% ipython --no-banner

In [1]: import numpy as np

In [2]: np.set_printoptions(precision=2, suppress=True, linewidth=200, floatmode="fixed")

In [3]: def tidy(a):
   ...:     return np.round(a, 2) + 0
   ...: 

In [4]: X = np.loadtxt("out10.csv", delimiter=",")

In [5]: X
Out[5]: 
array([[  8.00,  12.56,   3.65,   2.15, -17.85,  -3.63,   9.06,  -5.16, -24.02,  14.93,  18.90],
       [  7.41,  13.38,   4.08,   3.95, -17.52,  -4.67,   7.21,  -5.78, -24.09,  15.57,  18.24],
       [  9.02,  14.12,   3.21,   4.09, -16.84,  -3.65,   7.85,  -8.31, -21.64,  16.19,  17.61],
       [  1.37,  -5.86,   5.55,  -1.37,   0.12,   2.71,  -0.03,  19.41,  -5.50,   6.67,  -5.53],
       [  1.86,  -4.66,   7.04,  -0.27,  -2.26,   2.34,  -1.72,  18.07,  -7.88,   8.14,  -6.64],
       [  1.11,  -4.58,   6.76,  -3.09,   0.94,   3.40,  -0.59,  20.53,  -5.65,   5.54,  -6.97],
       [ -5.75,  15.36,  -5.66,  34.79,  -4.80,  15.50,  -4.20,   5.26,   2.97, -17.66,   0.66],
       [ -1.32,  -6.33,   6.57,  -2.16,   1.38,   2.48,  -1.16,  20.58,  -7.84,   7.51,  -4.97],
       [ -6.68,  14.42,  -7.33,  34.09,  -4.99,  16.65,  -5.00,   3.61,   2.38, -16.98,   0.87],
       [  2.48,  -5.20,   5.58,  -0.98,   0.41,   2.47,  -1.34,  19.24,  -6.87,   6.79,  -6.12],
       [  1.98,  -4.83,   7.56,  -0.27,   1.26,   3.48,  -0.24,  19.38,  -7.04,   9.36,  -7.87],
       [ -0.71,  -4.25,   4.89,  -0.96,  -0.60,   2.23,  -0.79,  19.50,  -7.18,   7.66,  -6.74],
       [  1.59,  -4.07,   4.12,  -1.01,   1.38,   3.65,  -1.58,  18.99,  -6.64,   7.10,  -8.18],
       [ -0.56,  -4.03,   7.59,  -1.08,  -0.56,   3.87,  -2.34,  22.54,  -6.20,   7.47,  -4.59],
       [ -0.55,  -5.99,   6.73,  -1.47,   0.73,   2.55,  -2.06,  19.53,  -7.02,   6.90,  -6.74],
       [  7.06,  13.29,   2.84,   1.93, -15.96,  -3.93,   7.11,  -5.69, -23.56,  16.01,  17.07],
       [  6.64,  13.07,   2.98,   2.48, -15.98,  -4.05,   7.47,  -3.64, -24.66,  15.37,  18.89],
       [ -6.46,  12.00,  -6.69,  34.23,  -6.67,  13.58,  -1.88,   3.58,   1.90, -16.94,   2.58],
       [ -0.65,  -6.46,   5.73,  -2.00,   0.38,   3.44,   0.11,  18.24,  -6.64,   7.00,  -7.66],
       [ -6.22,  14.57,  -6.52,  33.59,  -6.02,  14.17,  -4.32,   3.08,   2.07, -16.93,   0.57],
       [  6.88,  15.17,   3.37,   5.49, -19.91,  -5.65,   6.06,  -5.00, -24.41,  15.21,  17.48],
       [  1.42,  -4.88,   5.45,   0.82,   0.70,   2.23,  -2.44,  18.74,  -7.46,   7.04,  -6.63],
       [ -4.91,  14.41,  -6.11,  35.24,  -5.75,  12.38,  -4.58,   6.40,   0.50, -18.80,  -0.18],
       [  6.41,  15.67,   2.86,   2.31, -17.45,  -2.18,   6.55,  -3.54, -23.21,  16.43,  18.18],
       [ -5.16,  15.81,  -6.63,  32.83,  -6.05,  13.20,  -4.23,   4.78,   2.55, -16.61,   0.02],
       [  7.48,  14.66,   2.91,   2.46, -16.38,  -3.32,   8.10,  -5.49, -23.00,  15.38,  19.31],
       [  0.35,  -6.51,   5.19,   0.34,  -0.44,   4.50,  -1.61,  19.60,  -6.21,   6.52,  -6.78],
       [  1.34,  -4.91,   5.57,  -0.56,   0.70,   2.76,  -1.22,  19.92,  -7.02,   5.67,  -7.00],
       [ -0.21,  -5.71,   5.38,   0.00,  -0.63,   2.61,  -2.62,  19.75,  -6.53,   7.01,  -4.01],
       [  3.80,  14.76,   2.36,   1.61, -16.26,  -3.31,   7.51,  -6.13, -25.17,  15.78,  19.37]])

In [6]: Ac = X - X.mean(axis=0)

In [7]: vecs = np.linalg.svd(Ac)[2][:3]

In [8]: M2 = Ac - Ac @ vecs.T @ vecs

In [9]: tidy(np.linalg.norm(M2) / np.linalg.norm(Ac))
Out[9]: np.float64(0.08)

In [10]: tidy(np.cov(Ac @ vecs.T, rowvar=False))
Out[10]: 
array([[506.69,   0.00,   0.00],
       [  0.00, 427.57,   0.00],
       [  0.00,   0.00,   2.15]])

In [11]: tidy((Ac @ vecs.T).std(axis=0))
Out[11]: array([22.13, 20.33,  1.44])
